$ python3 -q
>>> import numpy as np
>>> import numpy.linalg as la
>>> np.set_printoptions(precision=2, suppress=True, linewidth=120)
>>> def tidy(a):
...     return np.round(a, 2) + 0
... 
>>> E = np.load("data.npy")
>>> E
array([[-2.,  2.,  1.,  1.],
       [ 3.,  1., -4.,  3.],
       [ 0.,  0., -1.,  1.],
       [ 0.,  0.,  1., -2.]])
>>> tidy(la.eigvals(E))
array([-3.37,  2.37, -0.38, -2.62])
>>> tidy(la.det(2 * E)), tidy(la.det(E))
(np.float64(-128.0), np.float64(-8.0))
>>> np.kron(np.eye(2, dtype=int), E)
array([[-2.,  2.,  1.,  1., -0.,  0.,  0.,  0.],
       [ 3.,  1., -4.,  3.,  0.,  0., -0.,  0.],
       [ 0.,  0., -1.,  1.,  0.,  0., -0.,  0.],
       [ 0.,  0.,  1., -2.,  0.,  0.,  0., -0.],
       [-0.,  0.,  0.,  0., -2.,  2.,  1.,  1.],
       [ 0.,  0., -0.,  0.,  3.,  1., -4.,  3.],
       [ 0.,  0., -0.,  0.,  0.,  0., -1.,  1.],
       [ 0.,  0.,  0., -0.,  0.,  0.,  1., -2.]])
>>> np.einsum("ii->", E)
np.float64(-4.0)
>>> W = np.array([[-1, -3, 0, -1, 2, 1],
...     [-3, 2, -3, 2, -3, 1],
...     [0, 3, -2, 2, -3, 2],
...     [0, 1, 2, -3, 0, 1]])
>>> b = np.array([2, 2, 0, 0, 3, 0])
>>> act = np.maximum(E @ W + b, 0)
>>> (act > 0).astype(int)
array([[0, 1, 0, 1, 0, 1],
       [0, 0, 1, 0, 1, 0],
       [1, 0, 1, 0, 1, 0],
       [1, 1, 0, 1, 0, 0]])
>>> la.matrix_rank(act)
np.int64(4)
>>> C = np.array([[2, 3, -1],
...     [-1, 0, -3],
...     [1, -3, -1],
...     [1, 1, 3],
...     [2, 2, 3],
...     [2, 1, -1]])
>>> (act @ C).round(6).argmax(axis=1)
array([1, 0, 0, 1])
>>> act @ C
array([[ -5.,   8., -36.],
       [ 47.,   3.,  43.],
       [ 20.,   6.,  12.],
       [  9.,  14.,  13.]])
>>> u = np.array([-5, -5, 0, 3])
>>> M2 = E + np.outer(u, np.eye(4)[2])
>>> M2
array([[-2.,  2., -4.,  1.],
       [ 3.,  1., -9.,  3.],
       [ 0.,  0., -1.,  1.],
       [ 0.,  0.,  4., -2.]])
>>> la.matrix_rank(M2 - E)
np.int64(1)
>>> M2.sum(axis=1)
array([-3., -2.,  0.,  2.])
>>> np.abs(M2).max()
np.float64(9.0)
>>> print(tidy(la.norm(M2)))
12.12
>>> np.diff(M2, axis=0)
array([[ 5., -1., -5.,  2.],
       [-3., -1.,  8., -2.],
       [ 0.,  0.,  5., -3.]])
>>> M2.sum(axis=0)
array([  1.,   3., -10.,   3.])
>>> M2.shape
(4, 4)
>>> print(M2 - M2[0])
[[ 0.  0.  0.  0.]
 [ 5. -1. -5.  2.]
 [ 2. -2.  3.  0.]
 [ 2. -2.  8. -3.]]
>>> la.matrix_rank(M2)
np.int64(4)
>>> mat = np.load("dump.npy")
>>> print(mat)
[[ 0.18 -0.48 -0.12 -0.87]
 [-0.54  1.44  0.36  2.61]
 [ 0.    0.    0.    0.  ]
 [-0.3   0.8   0.2   1.45]]
>>> U, sv, Vt = la.svd(mat)
>>> print(np.argmax(sv[:-1] / (sv[1:] + 1e-6)) + 1)
1
>>> M2 = U[:, :1] @ np.diag(sv[:1]) @ Vt[:1]
>>> tidy(la.norm(mat - M2, 2)), tidy(sv[1])
(np.float64(0.0), np.float64(0.0))
>>> print(tidy(M2))
[[ 0.18 -0.48 -0.12 -0.87]
 [-0.54  1.44  0.36  2.61]
 [ 0.    0.    0.    0.  ]
 [-0.3   0.8   0.2   1.45]]
